In [1]: import numpy as np

In [2]: import numpy.linalg as la

In [3]: np.set_printoptions(precision=3, suppress=True, linewidth=140)

In [4]: def rd(a):
   ...:     return np.round(a, 3) + 0
   ...: 

In [5]: A = np.loadtxt("sample4.csv", delimiter=",")

In [6]: A
Out[6]: 
array([[ 1., -1.,  0.,  0.,  0.,  0.,  0.],
       [-1.,  2., -1.,  0.,  0.,  0.,  0.],
       [ 0., -1.,  2., -1.,  0.,  0.,  0.],
       [ 0.,  0., -1.,  2., -1.,  0.,  0.],
       [ 0.,  0.,  0., -1.,  3., -1.,  0.],
       [ 0.,  0.,  0.,  0., -1.,  0., -1.],
       [ 0.,  0.,  0.,  0.,  0., -1.,  1.]])

In [7]: rng = np.random.default_rng(768622)

In [8]: lab = rng.permutation(7)

In [9]: out = A[:, lab] * rng.choice([-1, 1], 7)

In [10]: out
Out[10]: 
array([[-0.,  0., -0., -0.,  1., -0., -1.],
       [-0.,  0., -0., -0., -1.,  1.,  2.],
       [-0., -1., -0., -0.,  0., -2., -1.],
       [ 1.,  2., -0., -0.,  0.,  1.,  0.],
       [-3., -1.,  1., -0.,  0., -0.,  0.],
       [ 1.,  0., -0.,  1.,  0., -0.,  0.],
       [-0.,  0.,  1., -1.,  0., -0.,  0.]])

In [11]: U, _, Vh = la.svd(A.T @ out)

In [12]: rd(U @ Vh)
Out[12]: 
array([[ 0.,  0.,  0.,  0.,  1.,  0.,  0.],
       [ 0.,  0.,  0.,  0.,  0.,  0.,  1.],
       [ 0.,  0.,  0.,  0.,  0., -1.,  0.],
       [ 0.,  1.,  0.,  0.,  0.,  0.,  0.],
       [-1.,  0.,  0.,  0.,  0.,  0.,  0.],
       [ 0.,  0., -1.,  0.,  0.,  0.,  0.],
       [ 0.,  0.,  0., -1.,  0.,  0.,  0.]])

In [13]: lab
Out[13]: array([4, 3, 5, 6, 0, 2, 1])

In [14]: rd(np.sort(np.abs(la.eigvals(out))))
Out[14]: array([0.688, 0.688, 1.297, 1.297, 1.5  , 1.584, 1.584])

In [15]: np.allclose(out @ out.T, out.T @ out)
Out[15]: False

In [16]: np.trace(out)
Out[16]: np.float64(0.0)

In [17]: rd(la.det(out))
Out[17]: np.float64(-3.0)

In [18]: rd(la.matrix_power(out, 3))
Out[18]: 
array([[ 1.,  2.,  0.,  0., -2.,  0.,  1.],
       [-1., -3.,  0.,  0.,  3., -2., -3.],
       [-5., -2., -1.,  1., -2.,  1.,  3.],
       [ 6.,  3.,  2., -1.,  1.,  1., -1.],
       [ 3.,  2., -2., -3.,  1., -1., -2.],
       [-2., -1.,  0.,  2., -1.,  2.,  3.],
       [-3.,  0., -1., -2.,  2., -3., -5.]])

In [19]: vals, V = la.eigh(A)

In [20]: vec = np.array([1, 2, 3, 2, 0, 3, 3])

In [21]: rd(vec @ A @ vec / (vec @ vec)), rd(vals[0]), rd(vals[-1])
Out[21]: (np.float64(-0.056), np.float64(-0.837), np.float64(4.024))

In [22]: vec @ A @ vec
Out[22]: np.float64(-2.0)

In [23]: rd(la.eigvalsh(A[1:, 1:]))
Out[23]: array([-0.836,  0.486,  1.405,  1.825,  3.109,  4.012])

In [24]: rd(la.det(A))
Out[24]: np.float64(-3.0)

In [25]: rd(la.matrix_power(A, 4))
Out[25]: 
array([[ 14., -28.,  20.,  -7.,   1.,   0.,   0.],
       [-28.,  62., -55.,  28.,  -9.,   1.,   0.],
       [ 20., -55.,  70., -57.,  37.,  -7.,   1.],
       [ -7.,  28., -57.,  79., -92.,  23.,  -6.],
       [  1.,  -9.,  37., -92., 157., -45.,  16.],
       [  0.,   1.,  -7.,  23., -45.,  15.,  -7.],
       [  0.,   0.,   1.,  -6.,  16.,  -7.,   6.]])

In [26]: A @ A
Out[26]: 
array([[ 2., -3.,  1.,  0.,  0.,  0.,  0.],
       [-3.,  6., -4.,  1.,  0.,  0.,  0.],
       [ 1., -4.,  6., -4.,  1.,  0.,  0.],
       [ 0.,  1., -4.,  6., -5.,  1.,  0.],
       [ 0.,  0.,  1., -5., 11., -3.,  1.],
       [ 0.,  0.,  0.,  1., -3.,  2., -1.],
       [ 0.,  0.,  0.,  0.,  1., -1.,  2.]])

In [27]: np.allclose(A, A.T)
Out[27]: True

In [28]: T = np.stack([A, 3 * A, A[::-1]])

In [29]: np.einsum("bij,cij->bc", T, T)
Out[29]: 
array([[ 35., 105.,   8.],
       [105., 315.,  24.],
       [  8.,  24.,  35.]])

In [30]: (T @ A.T).shape
Out[30]: (3, 7, 7)

In [31]: rd(la.det(T))
Out[31]: array([   -3., -6561.,     3.])

In [32]: data = np.load("a.npy")

In [33]: data
Out[33]: 
array([[5., 0., 4., 0., 0., 0.],
       [0., 5., 0., 4., 0., 0.],
       [4., 0., 5., 0., 0., 0.],
       [0., 4., 0., 5., 0., 0.],
       [0., 0., 0., 0., 5., 4.],
       [0., 0., 0., 0., 4., 5.]])

In [34]: u, r1 = data[1], data[5]

In [35]: u @ r1
Out[35]: np.float64(0.0)

In [36]: pr = (u @ r1) / (u @ u) * u

In [37]: np.outer(u, r1)
Out[37]: 
array([[ 0.,  0.,  0.,  0.,  0.,  0.],
       [ 0.,  0.,  0.,  0., 20., 25.],
       [ 0.,  0.,  0.,  0.,  0.,  0.],
       [ 0.,  0.,  0.,  0., 16., 20.],
       [ 0.,  0.,  0.,  0.,  0.,  0.],
       [ 0.,  0.,  0.,  0.,  0.,  0.]])

In [38]: la.matrix_rank(np.outer(u, r1))
Out[38]: np.int64(1)

In [39]: (r1 - pr) @ u
Out[39]: np.float64(0.0)

In [40]: pr
Out[40]: array([0., 0., 0., 0., 0., 0.])

In [41]: rd(la.norm(u + r1) ** 2 + la.norm(u - r1) ** 2)
Out[41]: np.float64(164.0)

In [42]: vals, V = la.eigh(data)

In [43]: vec = np.array([-2, -2, -2, 0, -2, 2])

In [44]: rd(la.eigvalsh(data[1:, 1:]))
Out[44]: array([1., 1., 5., 9., 9.])

In [45]: np.abs(data).sum(axis=1).max(), np.abs(vals).max()
Out[45]: (np.float64(9.0), np.float64(9.0))

In [46]: vec @ data @ vec / (vec @ vec), rd(vals[0]), vals[-1]
Out[46]: (np.float64(5.0), np.float64(1.0), np.float64(9.0))

In [47]: rd(V * np.maximum(vals, 0) @ V.T)
Out[47]: 
array([[5., 0., 4., 0., 0., 0.],
       [0., 5., 0., 4., 0., 0.],
       [4., 0., 5., 0., 0., 0.],
       [0., 4., 0., 5., 0., 0.],
       [0., 0., 0., 0., 5., 4.],
       [0., 0., 0., 0., 4., 5.]])

In [48]: arr = np.load("arr.npy")

In [49]: arr
Out[49]: 
array([[0, 3, 0, 0, 0, 0, 0],
       [0, 0, 0, 0, 0, 0, 0],
       [0, 0, 0, 0, 0, 0, 0],
       [0, 0, 0, 0, 0, 0, 5],
       [0, 0, 5, 0, 0, 0, 0],
       [0, 0, 0, 0, 0, 3, 0],
       [2, 0, 0, 0, 0, 0, 0]])

In [50]: # rows 1 and 2 are equal

In [51]: (la.matrix_power((arr != 0) + (arr.T != 0) + np.eye(7), 7) > 0).astype(int)
Out[51]: 
array([[1, 1, 0, 1, 0, 0, 1],
       [1, 1, 0, 1, 0, 0, 1],
       [0, 0, 1, 0, 1, 0, 0],
       [1, 1, 0, 1, 0, 0, 1],
       [0, 0, 1, 0, 1, 0, 0],
       [0, 0, 0, 0, 0, 1, 0],
       [1, 1, 0, 1, 0, 0, 1]])

In [52]: np.flatnonzero(la.matrix_power((arr != 0) + (arr.T != 0) + np.eye(7), 7)[1])
Out[52]: array([0, 1, 3, 6])

In [53]: arr @ arr
Out[53]: 
array([[ 0,  0,  0,  0,  0,  0,  0],
       [ 0,  0,  0,  0,  0,  0,  0],
       [ 0,  0,  0,  0,  0,  0,  0],
       [10,  0,  0,  0,  0,  0,  0],
       [ 0,  0,  0,  0,  0,  0,  0],
       [ 0,  0,  0,  0,  0,  9,  0],
       [ 0,  6,  0,  0,  0,  0,  0]])

In [54]: rd(la.det(arr))
Out[54]: np.float64(0.0)

In [55]: (arr != 0).astype(int)
Out[55]: 
array([[0, 1, 0, 0, 0, 0, 0],
       [0, 0, 0, 0, 0, 0, 0],
       [0, 0, 0, 0, 0, 0, 0],
       [0, 0, 0, 0, 0, 0, 1],
       [0, 0, 1, 0, 0, 0, 0],
       [0, 0, 0, 0, 0, 1, 0],
       [1, 0, 0, 0, 0, 0, 0]])

In [56]: W0 = np.load("out19.npy")

In [57]: W0
Out[57]: 
array([[ 4,  4, -3, -3],
       [ 4,  4,  4, -3],
       [-3,  4,  4,  4],
       [-3, -3,  4,  4]])

In [58]: # equal to its transpose

In [59]: vals, V = la.eigh(W0)

In [60]: vec = np.array([0, 2, 9, 2])

In [61]: rd(la.eigvalsh(W0[1:, 1:]))
Out[61]: array([-3.352,  7.   ,  8.352])

In [62]: np.abs(W0).sum(axis=1).max(), rd(np.abs(vals).max())
Out[62]: (np.int64(15), np.float64(11.326))

In [63]: rd(V * np.maximum(vals, 0) @ V.T)
Out[63]: 
array([[ 4.598,  3.033, -2.033, -3.598],
       [ 3.033,  5.565,  2.435, -2.033],
       [-2.033,  2.435,  5.565,  3.033],
       [-3.598, -2.033,  3.033,  4.598]])

In [64]: rd(vec @ W0 @ vec / (vec @ vec)), rd(vals[0]), rd(vals[-1])
Out[64]: (np.float64(6.966), np.float64(-4.326), np.float64(11.326))

In [65]: vec @ W0 @ vec
Out[65]: np.int64(620)

In [66]: rd(V * np.abs(vals) @ V.T)
Out[66]: 
array([[ 5.196,  2.065, -1.065, -4.196],
       [ 2.065,  7.13 ,  0.87 , -1.065],
       [-1.065,  0.87 ,  7.13 ,  2.065],
       [-4.196, -1.065,  2.065,  5.196]])

In [67]: vals, V = la.eig(W0)

In [68]: rd(vals)
Out[68]: array([-4.326,  0.86 , 11.326,  8.14 ])

In [69]: rd(W0 @ V[:, 0] - vals[0] * V[:, 0])
Out[69]: array([0., 0., 0., 0.])

In [70]: rd(np.prod(vals))
Out[70]: np.float64(-343.0)

In [71]: rd(np.sort(la.eigvals(la.inv(W0))))
Out[71]: array([-0.231,  0.088,  0.123,  1.163])

In [72]: rd(np.sort(la.eigvals(W0.T)))
Out[72]: array([-4.326,  0.86 ,  8.14 , 11.326])

In [73]: out = data[0, 0] * data[1:] - np.outer(data[1:, 0], data[0])

In [74]: out
Out[74]: 
array([[ 0., 25.,  0., 20.,  0.,  0.],
       [ 0.,  0.,  9.,  0.,  0.,  0.],
       [ 0., 20.,  0., 25.,  0.,  0.],
       [ 0.,  0.,  0.,  0., 25., 20.],
       [ 0.,  0.,  0.,  0., 20., 25.]])

In [75]: la.matrix_rank(out), la.matrix_rank(data)
Out[75]: (np.int64(5), np.int64(6))

In [76]: data[:, 0] / data[0, 0]
Out[76]: array([1. , 0. , 0.8, 0. , 0. , 0. ])

In [77]: lab = rng.permutation(7)

In [78]: lab
Out[78]: array([6, 3, 1, 0, 2, 4, 5])

In [79]: out = arr[lab][:, lab]

In [80]: np.trace(out)
Out[80]: np.int64(3)

In [81]: rd(np.sort(np.abs(la.eigvals(out))))
Out[81]: array([0., 0., 0., 0., 0., 0., 3.])

In [82]: np.diag(out)
Out[82]: array([0, 0, 0, 0, 0, 0, 3])

In [83]: rd(la.det(out)), rd(la.det(arr[lab]))
Out[83]: (np.float64(0.0), np.float64(0.0))

In [84]: [round(float(la.det(W0[:i, :i])), 2) + 0 for i in range(1, 5)]
Out[84]: [4.0, 0.0, -196.0, -343.0]

In [85]: M = np.loadtxt("w.csv", delimiter=",")

In [86]: rd(M)
Out[86]: 
array([[ 0.726, -0.159, -0.171, -0.235, -0.217, -0.072,  0.192,  0.012],
       [-0.159,  0.279,  0.03 ,  0.041, -0.285, -0.061, -0.273,  0.116],
       [-0.171,  0.03 ,  0.845, -0.153, -0.06 , -0.132,  0.221,  0.09 ],
       [-0.235,  0.041, -0.153,  0.173,  0.082,  0.213, -0.059,  0.082],
       [-0.217, -0.285, -0.06 ,  0.082,  0.567,  0.026,  0.169, -0.278],
       [-0.072, -0.061, -0.132,  0.213,  0.026,  0.579,  0.215,  0.354],
       [ 0.192, -0.273,  0.221, -0.059,  0.169,  0.215,  0.438,  0.088],
       [ 0.012,  0.116,  0.09 ,  0.082, -0.278,  0.354,  0.088,  0.395]])

In [87]: r = la.matrix_rank(M)

In [88]: r
Out[88]: np.int64(4)

In [89]: N = la.svd(M)[2][r:].T

In [90]: [int(la.matrix_rank(M[:i])) for i in range(1, len(M) + 1)]
Out[90]: [1, 2, 3, 4, 4, 4, 4, 4]

In [91]: np.allclose(M @ N, 0)
Out[91]: True

In [92]: [int(la.matrix_rank(np.delete(M, i, axis=0))) for i in range(8)]
Out[92]: [4, 4, 4, 4, 4, 4, 4, 4]

In [93]: la.matrix_rank(M, rtol=0.1)
Out[93]: np.int64(4)

In [94]: out = np.array([[1, 1, 0],
    ...:     [-2, -2, 1],
    ...:     [2, 0, 2],
    ...:     [-2, 0, -2],
    ...:     [1, 0, 0],
    ...:     [2, 0, 2],
    ...:     [-2, -1, 2],
    ...:     [1, 0, 2]])

In [95]: la.matrix_rank(np.vstack([M, out.T]))
Out[95]: np.int64(7)

In [96]: rd(np.einsum("ij,ij->i", M, M))
Out[96]: array([0.726, 0.279, 0.845, 0.173, 0.567, 0.579, 0.438, 0.395])

In [97]: np.einsum("ij,ij->", M, out)
ValueError: operands could not be broadcast together with remapped shapes [original->remapped]: (8,8)->(8,8) (8,3)->(8,3) 


In [98]: F = np.loadtxt("case19.csv", delimiter=",")

In [99]: F
Out[99]: 
array([[3., 1., 0., 0., 2., 2., 1., 2.],
       [0., 0., 2., 2., 1., 2., 1., 2.],
       [0., 0., 3., 1., 3., 1., 0., 0.],
       [0., 0., 0., 1., 1., 3., 1., 3.],
       [0., 0., 0., 0., 0., 3., 0., 2.],
       [0., 0., 0., 0., 0., 0., 1., 3.],
       [0., 0., 0., 0., 0., 0., 3., 0.],
       [0., 0., 0., 0., 0., 0., 0., 3.]])

In [100]: # rows and columns are dependent

In [101]: lab = rng.permutation(8)

In [102]: lab
Out[102]: array([0, 3, 6, 4, 1, 5, 7, 2])

In [103]: out = F[lab][:, lab]

In [104]: np.diag(out)
Out[104]: array([3., 1., 3., 0., 0., 0., 3., 3.])

In [105]: np.allclose(out, F)
Out[105]: False

In [106]: np.trace(out)
Out[106]: np.float64(13.0)

In [107]: rd(np.sort(np.abs(la.eigvals(out))))
Out[107]: array([0., 0., 0., 1., 3., 3., 3., 3.])
